>>> import numpy as np
>>> np.set_printoptions(suppress=True, linewidth=160)
>>> m1 = np.load("m.npy")
>>> m1
array([[ 2.,  4.,  3.,  5.,  0.,  0.,  0.,  0.,  0.,  0.,  0.],
       [ 1.,  4.,  1.,  3.,  0.,  0.,  0.,  0.,  0.,  0.,  0.],
       [ 0.,  3.,  3.,  3.,  0.,  0.,  0.,  0.,  0.,  0.,  0.],
       [ 1.,  2.,  5.,  0.,  0.,  0.,  0.,  0.,  0.,  0.,  0.],
       [ 0.,  0.,  0.,  0.,  2.,  0.,  2.,  0., -2., -2.,  1.],
       [ 0.,  0.,  0.,  0., -3.,  0., -3.,  1., -2.,  1.,  3.],
       [ 0.,  0.,  0.,  0., -3.,  1.,  2.,  1., -1., -3., -2.],
       [ 0.,  0.,  0.,  0.,  3., -1.,  1., -2., -2., -1.,  0.],
       [ 0.,  0.,  0.,  0.,  3.,  2., -2.,  1.,  0., -2., -3.],
       [ 0.,  0.,  0.,  0.,  3.,  3.,  2.,  2.,  2.,  0., -1.],
       [ 0.,  0.,  0.,  0.,  2.,  2., -2., -3., -1., -2.,  0.]])
>>> x0 = np.array([3, 1, 0, 3, 3, 2, 0, 0, 1, 1, 2])
>>> m1 * x0
array([[ 6.,  4.,  0., 15.,  0.,  0.,  0.,  0.,  0.,  0.,  0.],
       [ 3.,  4.,  0.,  9.,  0.,  0.,  0.,  0.,  0.,  0.,  0.],
       [ 0.,  3.,  0.,  9.,  0.,  0.,  0.,  0.,  0.,  0.,  0.],
       [ 3.,  2.,  0.,  0.,  0.,  0.,  0.,  0.,  0.,  0.,  0.],
       [ 0.,  0.,  0.,  0.,  6.,  0.,  0.,  0., -2., -2.,  2.],
       [ 0.,  0.,  0.,  0., -9.,  0., -0.,  0., -2.,  1.,  6.],
       [ 0.,  0.,  0.,  0., -9.,  2.,  0.,  0., -1., -3., -4.],
       [ 0.,  0.,  0.,  0.,  9., -2.,  0., -0., -2., -1.,  0.],
       [ 0.,  0.,  0.,  0.,  9.,  4., -0.,  0.,  0., -2., -6.],
       [ 0.,  0.,  0.,  0.,  9.,  6.,  0.,  0.,  2.,  0., -2.],
       [ 0.,  0.,  0.,  0.,  6.,  4., -0., -0., -1., -2.,  0.]])
>>> np.einsum("ij,j->i", m1, x0)
array([ 25.,  16.,  12.,   5.,   4.,  -4., -15.,   4.,   5.,  15.,   7.])
>>> np.sign((m1 @ x0).round(6))
array([ 1.,  1.,  1.,  1.,  1., -1., -1.,  1.,  1.,  1.,  1.])
>>> (m1 * x0).sum(axis=1)
array([ 25.,  16.,  12.,   5.,   4.,  -4., -15.,   4.,   5.,  15.,   7.])
>>> m1 @ np.ones(11)
array([14.,  9.,  9.,  8.,  1., -3., -5., -2., -1., 11., -4.])
>>> (m1 @ x0).argmax()
np.int64(0)
>>> np.linalg.norm(m1 @ x0) <= np.linalg.norm(m1, 2) * np.linalg.norm(x0) + 1e-9
np.True_
>>> m1 @ x0
array([ 25.,  16.,  12.,   5.,   4.,  -4., -15.,   4.,   5.,  15.,   7.])
>>> O, r_ = np.linalg.qr(m1)
>>> np.round(O @ r_, 2) + 0
array([[ 2.,  4.,  3.,  5.,  0.,  0.,  0.,  0.,  0.,  0.,  0.],
       [ 1.,  4.,  1.,  3.,  0.,  0.,  0.,  0.,  0.,  0.,  0.],
       [ 0.,  3.,  3.,  3.,  0.,  0.,  0.,  0.,  0.,  0.,  0.],
       [ 1.,  2.,  5.,  0.,  0.,  0.,  0.,  0.,  0.,  0.,  0.],
       [ 0.,  0.,  0.,  0.,  2.,  0.,  2.,  0., -2., -2.,  1.],
       [ 0.,  0.,  0.,  0., -3.,  0., -3.,  1., -2.,  1.,  3.],
       [ 0.,  0.,  0.,  0., -3.,  1.,  2.,  1., -1., -3., -2.],
       [ 0.,  0.,  0.,  0.,  3., -1.,  1., -2., -2., -1.,  0.],
       [ 0.,  0.,  0.,  0.,  3.,  2., -2.,  1.,  0., -2., -3.],
       [ 0.,  0.,  0.,  0.,  3.,  3.,  2.,  2.,  2.,  0., -1.],
       [ 0.,  0.,  0.,  0.,  2.,  2., -2., -3., -1., -2.,  0.]])
>>> np.round(np.abs(np.diag(r_)), 2)
array([2.45, 3.51, 4.  , 2.  , 7.28, 3.98, 5.38, 3.66, 3.71, 2.42, 1.44])
>>> np.allclose(r_.T @ r_, m1.T @ m1)
True
>>> np.round(abs(r_[0, 0]), 2), round(float(np.linalg.norm(m1[:, 0])), 2)
(np.float64(2.45), 2.45)
>>> A = np.array([[1.3, 0.1, 0.1, 0.9],
...     [0.4, 1.2, -0.9, -1.0],
...     [-1.3, 0.4, 1.2, -0.6],
...     [-1.5, -1.4, -2.8, -1.3],
...     [1.3, 1.9, -0.3, -0.3],
...     [-0.2, 3.5, -0.9, 0.6],
...     [-0.5, 0.5, 0.3, 1.5],
...     [-0.7, -0.8, 0.4, 1.3],
...     [0.9, -0.9, -0.6, -0.3],
...     [-1.6, 1.1, -0.5, -2.0],
...     [-0.7, 1.2, -0.2, 0.2],
...     [-0.8, 0.7, 0.1, 1.1],
...     [1.2, 0.7, 1.3, -0.2],
...     [-0.5, -1.0, 0.8, 1.1],
...     [0.5, 1.0, -0.2, -1.9],
...     [-0.2, 2.5, -0.9, 0.8],
...     [-0.1, 0.5, -0.3, 0.6],
...     [0.0, -0.4, 1.6, 0.6],
...     [0.9, 1.5, 0.1, 1.8],
...     [-0.3, 0.6, -0.2, -1.1],
...     [2.0, 0.1, 0.2, -0.2]])
>>> rng = np.random.default_rng(14)
>>> A[:, 2] = 4 * A[:, 1] + 0.3 * rng.normal(size=21)
>>> A.round(2)
array([[ 1.3 ,  0.1 ,  0.61,  0.9 ],
       [ 0.4 ,  1.2 ,  4.51, -1.  ],
       [-1.3 ,  0.4 ,  1.13, -0.6 ],
       [-1.5 , -1.4 , -6.48, -1.3 ],
       [ 1.3 ,  1.9 ,  7.49, -0.3 ],
       [-0.2 ,  3.5 , 14.37,  0.6 ],
       [-0.5 ,  0.5 ,  2.01,  1.5 ],
       [-0.7 , -0.8 , -3.05,  1.3 ],
       [ 0.9 , -0.9 , -3.29, -0.3 ],
       [-1.6 ,  1.1 ,  4.14, -2.  ],
       [-0.7 ,  1.2 ,  5.6 ,  0.2 ],
       [-0.8 ,  0.7 ,  2.54,  1.1 ],
       [ 1.2 ,  0.7 ,  2.91, -0.2 ],
       [-0.5 , -1.  , -3.18,  1.1 ],
       [ 0.5 ,  1.  ,  3.97, -1.9 ],
       [-0.2 ,  2.5 , 10.03,  0.8 ],
       [-0.1 ,  0.5 ,  1.85,  0.6 ],
       [ 0.  , -0.4 , -1.5 ,  0.6 ],
       [ 0.9 ,  1.5 ,  5.36,  1.8 ],
       [-0.3 ,  0.6 ,  2.21, -1.1 ],
       [ 2.  ,  0.1 ,  0.91, -0.2 ]])
>>> Xs = (A - A.mean(axis=0)) / A.std(axis=0)
>>> np.argwhere(np.abs(Xs) > 2)
array([[ 5,  1],
       [ 5,  2],
       [20,  0]])
>>> np.round(Xs.std(axis=0), 2)
array([1., 1., 1., 1.])
>>> coef = np.linalg.lstsq(np.delete(Xs, 0, axis=1), Xs[:, 0])[0]
>>> round(1 - np.var(Xs[:, 0] - np.delete(Xs, 0, axis=1) @ coef), 2)
np.float64(0.09)
>>> coef.round(2)
array([-2.81,  2.94,  0.05])
>>> np.abs(coef).argmax()
np.int64(1)
>>> O, evecs = np.linalg.qr(A[:, :3])[0], np.linalg.qr(A[:, 3:])[0]
>>> sv = np.linalg.svd(O.T @ evecs, compute_uv=False)
>>> round(np.linalg.norm(O @ O.T - evecs @ evecs.T, 2), 2)
np.float64(1.0)
>>> np.round(np.degrees(np.arccos(sv.clip(0, 1))), 2)
array([73.32])
>>> W0 = np.loadtxt("run2.csv", delimiter=",")
>>> W0.round(2)
array([[ 0.87, -0.18,  0.08, -0.08,  0.29, -0.03, -0.13,  0.08,  0.13,  0.13, -0.24],
       [-0.18,  0.74,  0.11, -0.11,  0.41, -0.04, -0.18,  0.11,  0.18,  0.18, -0.33],
       [ 0.08,  0.11,  0.95,  0.05, -0.17,  0.02,  0.08, -0.05, -0.08, -0.08,  0.14],
       [-0.08, -0.11,  0.05,  0.95,  0.17, -0.02, -0.08,  0.05,  0.08,  0.08, -0.14],
       [ 0.29,  0.41, -0.17,  0.17,  0.36,  0.06,  0.29, -0.17, -0.29, -0.29,  0.52],
       [-0.03, -0.04,  0.02, -0.02,  0.06,  0.99, -0.03,  0.02,  0.03,  0.03, -0.05],
       [-0.13, -0.18,  0.08, -0.08,  0.29, -0.03,  0.87,  0.08,  0.13,  0.13, -0.24],
       [ 0.08,  0.11, -0.05,  0.05, -0.17,  0.02,  0.08,  0.95, -0.08, -0.08,  0.14],
       [ 0.13,  0.18, -0.08,  0.08, -0.29,  0.03,  0.13, -0.08,  0.87, -0.13,  0.24],
       [ 0.13,  0.18, -0.08,  0.08, -0.29,  0.03,  0.13, -0.08, -0.13,  0.87,  0.24],
       [-0.24, -0.33,  0.14, -0.14,  0.52, -0.05, -0.24,  0.14,  0.24,  0.24,  0.57]])
>>> f = np.array([-8, 0, 7, -9, 4, 0, -3, -7, 8, 2, 6])
>>> M2 = W0 + np.outer(f, np.eye(11)[10])
>>> np.linalg.matrix_rank(M2 - W0)
np.int64(1)
>>> np.linalg.matrix_rank(np.linalg.inv(M2) - np.linalg.inv(W0), tol=1e-8)
np.int64(1)
>>> M2.round(2)
array([[ 0.87, -0.18,  0.08, -0.08,  0.29, -0.03, -0.13,  0.08,  0.13,  0.13, -8.24],
       [-0.18,  0.74,  0.11, -0.11,  0.41, -0.04, -0.18,  0.11,  0.18,  0.18, -0.33],
       [ 0.08,  0.11,  0.95,  0.05, -0.17,  0.02,  0.08, -0.05, -0.08, -0.08,  7.14],
       [-0.08, -0.11,  0.05,  0.95,  0.17, -0.02, -0.08,  0.05,  0.08,  0.08, -9.14],
       [ 0.29,  0.41, -0.17,  0.17,  0.36,  0.06,  0.29, -0.17, -0.29, -0.29,  4.52],
       [-0.03, -0.04,  0.02, -0.02,  0.06,  0.99, -0.03,  0.02,  0.03,  0.03, -0.05],
       [-0.13, -0.18,  0.08, -0.08,  0.29, -0.03,  0.87,  0.08,  0.13,  0.13, -3.24],
       [ 0.08,  0.11, -0.05,  0.05, -0.17,  0.02,  0.08,  0.95, -0.08, -0.08, -6.86],
       [ 0.13,  0.18, -0.08,  0.08, -0.29,  0.03,  0.13, -0.08,  0.87, -0.13,  8.24],
       [ 0.13,  0.18, -0.08,  0.08, -0.29,  0.03,  0.13, -0.08, -0.13,  0.87,  2.24],
       [-0.24, -0.33,  0.14, -0.14,  0.52, -0.05, -0.24,  0.14,  0.24,  0.24,  6.57]])
